$ python3 -q
>>> import numpy as np
>>> np.set_printoptions(precision=2, suppress=True, linewidth=100)
>>> W0 = np.diag(np.array([1, 3, 0])) + -2 * np.eye(3, k=1) + -2 * np.eye(3, k=-1)
>>> print(W0)
[[ 1. -2.  0.]
 [-2.  3. -2.]
 [ 0. -2.  0.]]
>>> # equal to its transpose
>>> print(np.linalg.matrix_power(W0, 2))
[[ 5. -8.  4.]
 [-8. 17. -6.]
 [ 4. -6.  4.]]
>>> print(round(np.abs(np.linalg.eigvals(W0)).max(), 2))
4.86
>>> print(np.sort(np.abs(np.linalg.eigvals(W0))))
[0.57 1.43 4.86]
>>> print((W0 + W0.T) / 2)
[[ 1. -2.  0.]
 [-2.  3. -2.]
 [ 0. -2.  0.]]
>>> print(np.allclose(W0 @ W0.T, W0.T @ W0))
True
>>> print(np.trace(W0))
4.0
>>> print(W0 @ W0)
[[ 5. -8.  4.]
 [-8. 17. -6.]
 [ 4. -6.  4.]]
>>> K = np.array([[0, -6, -10], [0, -21, -35], [0, 12, 20]])
>>> left, sv, Vh = np.linalg.svd(K)
>>> vecs = Vh[:(sv > 1e-8).sum()]
>>> rng = np.random.default_rng(110)
>>> x0 = K[1] + -1 * K[2] + rng.integers(2) * np.eye(3)[0]
>>> print(x0)
[  1. -33. -55.]
>>> print(np.round(np.linalg.norm(x0 - vecs.T @ vecs @ x0), 2))
1.0
>>> print(vecs.T @ vecs)
[[0.   0.   0.  ]
 [0.   0.26 0.44]
 [0.   0.44 0.74]]
>>> left, sv, Vh = np.linalg.svd(K)
>>> print(np.argmax(sv[:-1] / (sv[1:] + 1e-6)) + 1)
1
>>> A2 = left[:, :1] @ np.diag(sv[:1]) @ Vh[:1]
>>> print(round(np.abs(K - A2).max(), 2))
0.0
>>> print(A2)
[[  0.  -6. -10.]
 [  0. -21. -35.]
 [  0.  12.  20.]]
>>> print(np.linalg.matrix_rank(K, rtol=0.05))
1
>>> print(np.linalg.matrix_rank(K, rtol=0.1))
1
>>> print(np.round(np.linalg.norm(K, 2) / np.linalg.norm(K), 2))
1.0
>>> r = np.linalg.matrix_rank(K)
>>> print(r)
1
>>> N = np.linalg.svd(K)[2][r:].T
>>> print(np.round(K @ N, 2) + 0)
[[0. 0.]
 [0. 0.]
 [0. 0.]]
>>> print([int(np.linalg.matrix_rank(K[:i])) for i in range(1, len(K) + 1)])
[1, 1, 1]
